$ ipython --no-banner

In [1]: import numpy as np

In [2]: np.set_printoptions(precision=3, suppress=True, linewidth=140, legacy="1.25")

In [3]: A = np.array([[-0.4, 0.4, 0.3, -1.2, -2.0, 1.1], [-1.2, 0.1, 0.2, 1.4, -0.1, 0.2]])

In [4]: round(A[0] @ A[1], 3)
Out[4]: -0.68

In [5]: round(np.linalg.norm(A, "nuc"), 3)
Out[5]: 4.518

In [6]: np.linalg.norm(A, axis=1).argmax()
Out[6]: 0

In [7]: print(round(float(np.linalg.norm(A) ** 2 / np.linalg.norm(A, 2) ** 2), 3))
1.47

In [8]: vec = np.array([2, 1, 1, 3, 2, 2])

In [9]: (A * vec).sum(axis=1)
Out[9]: array([-5.5,  2.3])

In [10]: A @ vec
Out[10]: array([-5.5,  2.3])

In [11]: vec @ A
ValueError: matmul: Input operand 1 has a mismatch in its core dimension 0, with gufunc signature (n?,k),(k,m?)->(n?,m?) (size 2 is different from 6)


In [12]: np.einsum("ij,j->i", A, vec)
Out[12]: array([-5.5,  2.3])

In [13]: np.linalg.norm(A @ vec) <= np.linalg.norm(A, 2) * np.linalg.norm(vec) + 1e-9
Out[13]: True

In [14]: Y = np.array([[2, 1], [3, 1], [3, 3], [2, 0], [3, 1], [1, 3]])

In [15]: np.einsum("ij,ij->i", A, A)
Out[15]: array([7.06, 3.5 ])

In [16]: np.vstack([A, Y.T]).shape
Out[16]: (4, 6)

In [17]: np.round(A @ Y, 3) + 0
Out[17]: 
array([[-6. ,  2.2],
       [ 1.2,  0. ]])

In [18]: np.einsum("ij->j", A)
Out[18]: array([-1.6,  0.5,  0.5,  0.2, -2.1,  1.3])

In [19]: np.einsum("ij,ij->", A, Y)
ValueError: operands could not be broadcast together with remapped shapes [original->remapped]: (2,6)->(2,6) (6,2)->(6,2) 


In [20]: np.linalg.matrix_rank(np.vstack([A, Y.T]))
Out[20]: 4

In [21]: np.round(np.einsum("ik,kj->ij", A, Y), 3) + 0
Out[21]: 
array([[-6. ,  2.2],
       [ 1.2,  0. ]])

In [22]: A @ A
ValueError: matmul: Input operand 1 has a mismatch in its core dimension 0, with gufunc signature (n?,k),(k,m?)->(n?,m?) (size 2 is different from 6)


In [23]: G = A.T @ A

In [24]: np.round(np.linalg.eigvalsh(G)[::-1], 3) + 0
Out[24]: array([7.185, 3.375, 0.   , 0.   , 0.   , 0.   ])

In [25]: np.diag(G)
Out[25]: array([1.6 , 0.17, 0.13, 3.4 , 4.01, 1.25])

In [26]: print((A @ A.T).shape)
(2, 2)

In [27]: f, v = A[1], A[0]

In [28]: f @ f
Out[28]: 3.5

In [29]: print(round(float(f @ v), 3))
-0.68

In [30]: p = (f @ v) / (f @ f) * f

In [31]: np.linalg.matrix_rank(np.outer(f, v))
Out[31]: 1

In [32]: round(float(np.linalg.norm(f + v) ** 2 + np.linalg.norm(f - v) ** 2), 3)
Out[32]: 21.12

In [33]: round(float((v - p) @ f), 3)
Out[33]: 0.0

In [34]: print(p)
[ 0.233 -0.019 -0.039 -0.272  0.019 -0.039]

In [35]: Y = np.array([[0, 1, 0, 1, 2, 3, 3],
    ...:     [3, 1, 2, 0, 3, 0, 3],
    ...:     [1, 1, 1, 1, 1, 2, 3],
    ...:     [0, 0, 1, 3, 2, 0, 0],
    ...:     [1, 2, 2, 0, 1, 3, 2],
    ...:     [1, 3, 0, 3, 0, 1, 0],
    ...:     [1, 2, 1, 1, 0, 2, 0]])

In [36]: arr = Y + Y.T

In [37]: arr
Out[37]: 
array([[0, 4, 1, 1, 3, 4, 4],
       [4, 2, 3, 0, 5, 3, 5],
       [1, 3, 2, 2, 3, 2, 4],
       [1, 0, 2, 6, 2, 3, 1],
       [3, 5, 3, 2, 2, 3, 2],
       [4, 3, 2, 3, 3, 2, 2],
       [4, 5, 4, 1, 2, 2, 0]])

In [38]: W1 = np.array([[1, 1, 2, 0],
    ...:     [0, 3, 3, 2],
    ...:     [0, 3, 0, 0],
    ...:     [1, 1, 3, 3],
    ...:     [1, 1, 1, 3],
    ...:     [2, 0, 0, 1],
    ...:     [3, 3, 1, 1]])

In [39]: coef = np.array([5, 3, 4, 1])

In [40]: act = np.maximum(arr @ W1 + coef, 0)

In [41]: (act > 0).mean(axis=0)
Out[41]: array([1., 1., 1., 1.])

In [42]: np.linalg.matrix_rank(act)
Out[42]: 4

In [43]: W2 = np.array([[2, -2, 2], [-3, 2, 4], [4, -5, 3], [-3, -5, -2]])

In [44]: (act @ W2).round(6).argmax(axis=1)
Out[44]: array([2, 2, 2, 2, 2, 2, 2])

In [45]: W1 @ W2
Out[45]: 
array([[  7, -10,  12],
       [ -3, -19,  17],
       [ -9,   6,  12],
       [  2, -30,   9],
       [ -6, -20,   3],
       [  1,  -9,   2],
       [ -2, -10,  19]])

In [46]: act @ W2
Out[46]: 
array([[ -27, -265,  214],
       [ -28, -266,  266],
       [ -26, -262,  226],
       [   4, -284,  153],
       [ -16, -283,  257],
       [   1, -302,  233],
       [ -17, -228,  232]])

In [47]: data = np.loadtxt("dump.csv", delimiter=",")

In [48]: data
Out[48]: 
array([[0.667, 0.   , 0.   , 0.   , 0.   , 0.333],
       [0.5  , 0.5  , 0.   , 0.   , 0.   , 0.   ],
       [0.   , 0.   , 1.   , 0.   , 0.   , 0.   ],
       [0.   , 0.   , 0.25 , 0.5  , 0.25 , 0.   ],
       [0.25 , 0.   , 0.25 , 0.   , 0.25 , 0.25 ],
       [0.   , 0.   , 0.   , 0.   , 0.   , 1.   ]])

In [49]: vec = np.array([3, 2, 2, -2, 3, 3])

In [50]: y = data @ vec

In [51]: coef, lr = np.zeros(6), 1 / np.linalg.norm(data, 2) ** 2

In [52]: for i in range(300):
    ...:     coef -= lr * data.T @ (data @ coef - y)
    ...:     if i % 50 == 0: print(i, round(np.linalg.norm(data @ coef - y), 3))
    ...: 
0 1.015
50 0.151
100 0.035
150 0.008
200 0.002
250 0.0

In [53]: print(round(np.linalg.cond(data), 3))
5.91
